% ipython --no-banner

In [1]: import numpy as np

In [2]: np.set_printoptions(precision=2, suppress=True, linewidth=200, sign=" ")

In [3]: def rnd(a):
   ...:     return np.round(a, 2) + 0
   ...: 

In [4]: rng = np.random.default_rng(641186)

In [5]: M = rng.normal(size=(28, 6))

In [6]: M = 5 * M / np.linalg.norm(M, axis=1, keepdims=True)

In [7]: rnd(M)
Out[7]: 
array([[-1.29,  4.04, -2.38,  0.41,  1.01,  0.44],
       [-2.61, -0.33,  1.67, -2.45,  2.98,  0.62],
       [ 3.72,  2.52, -1.31,  0.88,  1.51, -0.1 ],
       [-3.01, -2.18,  1.94,  2.12,  0.23,  1.7 ],
       [ 0.27, -0.58, -3.72, -2.04, -1.38, -2.16],
       [ 2.88, -1.92,  0.45, -2.36, -1.34,  2.34],
       [-2.61,  0.94, -2.02, -2.2 , -1.75,  2.32],
       [ 0.64, -1.68, -3.67,  2.27, -0.8 , -1.59],
       [-0.45,  1.07,  0.97, -2.83,  1.85, -3.36],
       [ 1.06,  2.4 ,  2.2 , -2.45, -1.54, -2.22],
       [ 3.37,  1.01,  1.31,  3.19,  0.63, -0.57],
       [-1.92,  0.88, -1.36,  3.38,  0.83, -2.57],
       [ 2.44, -2.28, -0.73, -1.83, -3.  , -1.  ],
       [ 1.76, -2.58, -0.45,  2.82,  0.81,  2.54],
       [ 3.18,  0.8 ,  1.89, -1.3 , -2.96,  0.51],
       [-3.47,  0.38,  2.56,  1.35,  1.61, -1.35],
       [-3.93,  1.08,  0.01, -0.03, -2.9 ,  0.01],
       [-0.67, -0.4 ,  0.52,  4.46,  1.47, -1.43],
       [-0.45, -0.65,  0.49,  2.64, -0.02, -4.14],
       [ 0.05,  2.54,  2.77, -3.16, -0.21, -0.89],
       [ 1.37, -0.12, -2.36, -3.76, -1.07, -1.49],
       [-1.94, -0.14,  0.79, -3.51, -0.3 ,  2.86],
       [ 0.75,  2.11, -0.27, -4.14,  0.16, -1.66],
       [-1.52,  0.61,  0.47,  2.81,  0.3 , -3.76],
       [ 0.45, -1.22,  0.15,  3.86, -2.03, -2.06],
       [ 0.05,  0.01,  2.5 , -1.76,  3.25,  2.25],
       [-2.12, -2.73, -1.78, -2.66, -1.54,  0.65],
       [-1.75, -0.66, -0.55,  3.38,  2.49, -1.9 ]])

In [8]: proj = M @ np.linalg.solve(M.T @ M, M.T)

In [9]: rnd(np.diag(proj))
Out[9]: 
array([ 0.39,  0.24,  0.28,  0.21,  0.23,  0.17,  0.25,  0.2 ,  0.27,  0.23,  0.2 ,  0.15,  0.22,  0.2 ,  0.26,  0.18,  0.34,  0.11,  0.19,  0.2 ,  0.19,  0.14,  0.17,  0.16,  0.19,  0.23,  0.23,
        0.16])

In [10]: np.allclose(proj @ proj, proj)
Out[10]: True

In [11]: X = np.loadtxt("m.csv", delimiter=",")

In [12]: rnd(X)
Out[12]: 
array([[-0.08, -0.28, -0.95,  0.14],
       [-0.11, -0.79,  0.31,  0.52],
       [ 0.46, -0.53,  0.01, -0.71],
       [ 0.88,  0.15, -0.05,  0.45]])

In [13]: A2 = np.array([[2, 2, -3], [2, -2, 0]])

In [14]: Z = np.kron(A2, X)

In [15]: np.linalg.matrix_rank(Z)
Out[15]: np.int64(8)

In [16]: rnd(np.linalg.norm(Z, 2)), rnd(np.linalg.norm(A2, 2) * np.linalg.norm(X, 2))
Out[16]: (np.float64(4.12), np.float64(4.12))
